>>> import numpy as np
>>> import numpy.linalg as la
>>> np.set_printoptions(suppress=True, linewidth=100)
>>> K = -1 * np.eye(3) + np.eye(3, k=1)
>>> K
array([[-1.,  1.,  0.],
       [ 0., -1.,  1.],
       [ 0.,  0., -1.]])
>>> [int(la.matrix_rank(la.matrix_power(K, p))) for p in range(1, 4)]
[3, 3, 3]
>>> la.matrix_rank(K - K[0, 0] * np.eye(3))
np.int64(2)
>>> K @ K
array([[ 1., -2.,  1.],
       [ 0.,  1., -2.],
       [ 0.,  0.,  1.]])
>>> M2 = np.array([[1, 1, -1], [1, -2, -1], [2, 2, 1], [-1, 1, -2]])
>>> cent = np.array([[2, -2, -3, 3, 0], [0, -2, 0, 2, 3], [1, 1, -1, -2, 0]])
>>> rng = np.random.default_rng(446)
>>> data = M2 @ cent + 0.1 * rng.normal(size=(4, 5))
>>> data.round(3)
array([[ 1.151, -5.106, -1.88 ,  6.907,  3.167],
       [ 0.883,  0.833, -1.946,  0.973, -6.124],
       [ 4.983, -6.937, -7.13 ,  7.889,  5.907],
       [-3.834, -2.054,  4.892,  3.071,  3.013]])
>>> left, s, vt = la.svd(data)
>>> np.argmax(s[:-1] / (s[1:] + 1e-6)) + 1
np.int64(3)
>>> M2 = left[:, :3] @ np.diag(s[:3]) @ vt[:3]
>>> la.matrix_rank(M2)
np.int64(3)
>>> round(la.norm(data - M2) / la.norm(data), 3)
np.float64(0.008)
>>> round(np.abs(data - M2).max(), 3)
np.float64(0.09)
>>> la.matrix_rank(data, rtol=0.05)
np.int64(3)
>>> round(la.norm(data - M2, 2), 3), round(s[3], 3)
(np.float64(0.155), np.float64(0.155))
>>> A = np.array([[-2, -2, 2, 0, -2],
...     [0, 0, -1, 1, -2],
...     [0, 2, 0, -2, 2],
...     [1, -2, -2, 2, 2],
...     [-2, -1, -2, 2, -2]])
>>> A
array([[-2, -2,  2,  0, -2],
       [ 0,  0, -1,  1, -2],
       [ 0,  2,  0, -2,  2],
       [ 1, -2, -2,  2,  2],
       [-2, -1, -2,  2, -2]])
>>> np.argsort(-la.norm(data, axis=0).round(6), kind="stable")[:3]
array([3, 4, 2])
>>> arr = np.loadtxt("dump.csv", delimiter=",")
>>> arr
array([[ 0.,  0.,  7.,  0.,  0.],
       [-3.,  0.,  0.,  0.,  0.],
       [ 0., -1.,  8.,  0.,  0.]])
>>> # column 4 repeats column 3
>>> x = np.array([2, -1, 4, 5, -1])
>>> arr * x
array([[ 0., -0., 28.,  0., -0.],
       [-6., -0.,  0.,  0., -0.],
       [ 0.,  1., 32.,  0., -0.]])
>>> (arr @ x).argmax()
np.int64(2)
>>> la.norm(arr @ x) <= la.norm(arr, 2) * la.norm(x) + 1e-9
np.True_
>>> arr @ np.eye(5)[4]
array([0., 0., 0.])
>>> np.sign((arr @ x).round(6))
array([ 1., -1.,  1.])
>>> (arr * x).sum(axis=1)
array([28., -6., 33.])
>>> M2 = arr / la.norm(arr, axis=1, keepdims=True)
>>> cov = M2 @ M2.T
>>> np.round(la.norm(M2, axis=1), 3)
array([1., 1., 1.])
>>> J = rng.normal(size=(13, 3)) + 5 * np.array([-3, -2, 1])
>>> J.round(3)
array([[-17.053, -10.769,   4.751],
       [-15.607,  -9.257,   3.78 ],
       [-14.776, -10.16 ,   4.33 ],
       [-15.527,  -8.476,   6.218],
       [-14.848, -11.264,   4.615],
       [-15.9  ,  -9.481,   5.318],
       [-14.385,  -9.555,   5.361],
       [-15.167, -11.474,   2.986],
       [-16.32 , -10.185,   4.247],
       [-14.451, -10.697,   4.856],
       [-14.416,  -9.552,   3.728],
       [-14.991, -10.144,   6.188],
       [-14.457, -10.813,   6.121]])
>>> round(float(la.norm(J, 1)), 3), round(float(la.norm(J, np.inf)), 3)
(197.898, 32.573)
>>> round(J[1] @ J[2], 3)
np.float64(341.022)
>>> np.round(la.norm(J, 2), 3)
np.float64(68.24)
>>> round(float(la.norm(J, "nuc")), 3)
74.885
>>> np.round(la.norm(J, axis=0), 3)
array([54.961, 36.684, 17.685])
>>> proj = J @ la.solve(J.T @ J, J.T)
>>> np.round(proj @ J[:, 1], 3)
array([-10.769,  -9.257, -10.16 ,  -8.476, -11.264,  -9.481,  -9.555, -11.474, -10.185, -10.697,
        -9.552, -10.144, -10.813])
>>> np.round(np.trace(proj), 3)
np.float64(3.0)
>>> F = np.array([[0, -2, 2], [3, 3, 2], [3, -3, -2]])
>>> M2 = la.inv(F)
>>> np.round(la.slogdet(F)[0], 3)
np.float64(-1.0)
>>> np.allclose(M2, F.T)
False
>>> np.round(F @ M2, 3) + 0
array([[1., 0., 0.],
       [0., 1., 0.],
       [0., 0., 1.]])
>>> np.round(la.cond(F), 3)
np.float64(1.869)
>>> (np.abs(M2) > 1e-9).astype(int)
array([[0, 1, 1],
       [1, 1, 1],
       [1, 1, 1]])
>>> M2.round(3) + 0
array([[ 0.   ,  0.167,  0.167],
       [-0.2  ,  0.1  , -0.1  ],
       [ 0.3  ,  0.1  , -0.1  ]])
>>> m1 = rng.normal(size=(24, 4)) + 5 * np.array([2, -2, 0, 1])
>>> m1.round(3)
array([[  9.174, -10.193,  -1.365,   4.173],
       [  8.077,  -8.293,  -0.826,   6.408],
       [  8.457, -11.444,   0.164,   5.862],
       [ 10.741,  -8.965,   0.242,   5.251],
       [ 10.268,  -9.155,  -0.704,   6.119],
       [  9.053,  -9.658,  -0.738,   4.171],
       [ 11.429,  -9.709,   0.807,   4.359],
       [  6.981,  -9.097,  -0.062,   3.148],
       [ 10.555,  -9.322,   0.961,   4.769],
       [  8.577, -10.05 ,   0.709,   6.304],
       [ 10.   ,  -9.571,  -0.132,   6.204],
       [ 11.377, -10.62 ,   1.412,   5.44 ],
       [  9.329,  -8.424,  -0.157,   3.174],
       [  9.65 , -12.759,   1.026,   5.39 ],
       [  9.99 ,  -9.288,  -0.138,   3.927],
       [ 10.34 , -10.229,   1.637,   6.749],
       [ 11.056,  -9.282,  -0.509,   2.67 ],
       [  8.848,  -9.509,   1.088,   5.718],
       [  9.788, -11.64 ,  -1.828,   3.06 ],
       [ 10.007,  -8.024,  -0.476,   4.562],
       [  9.647,  -9.411,  -0.138,   6.434],
       [  9.897, -10.34 ,  -1.161,   5.811],
       [ 11.55 , -10.745,  -0.799,   5.953],
       [  8.881, -10.502,   1.848,   4.696]])
>>> Xs = m1 - m1.mean(axis=0)
>>> V = la.svd(Xs)[2][:1]
>>> M2 = Xs - Xs @ V.T @ V
>>> np.round(np.cov(Xs @ V.T, rowvar=False), 3)
np.float64(1.759)
>>> x = np.array([1, 0, 0, 0])
>>> rhs = m1 @ x
>>> np.round(la.solve(m1.T @ m1, m1.T @ rhs), 3) + 0
array([1., 0., 0., 0.])
>>> np.round(la.pinv(m1) @ m1, 3) + 0
array([[1., 0., 0., 0.],
       [0., 1., 0., 0.],
       [0., 0., 1., 0.],
       [0., 0., 0., 1.]])
>>> rhs = rhs + 0.3 * rng.normal(size=24)
>>> rhs.round(3)
array([ 8.5  ,  8.117,  8.839, 10.88 ,  9.79 ,  8.624, 11.977,  7.029, 10.758,  8.37 , 10.266,
       10.842, 10.005,  9.528,  9.718, 10.606, 10.956,  8.959,  9.996, 10.028, 10.062,  9.653,
       11.465,  8.851])
>>> coef, *_ = la.lstsq(m1, rhs)
>>> [round(float(la.norm(la.solve(m1.T @ m1 + lam * np.eye(4), m1.T @ rhs))), 2) for lam in (0, 1, 10, 100)]
[1.03, 1.01, 0.87, 0.67]
>>> np.round(m1.T @ (rhs - m1 @ coef), 3) + 0
array([0., 0., 0., 0.])
>>> coef.round(3)
array([ 1.024,  0.021,  0.076, -0.006])
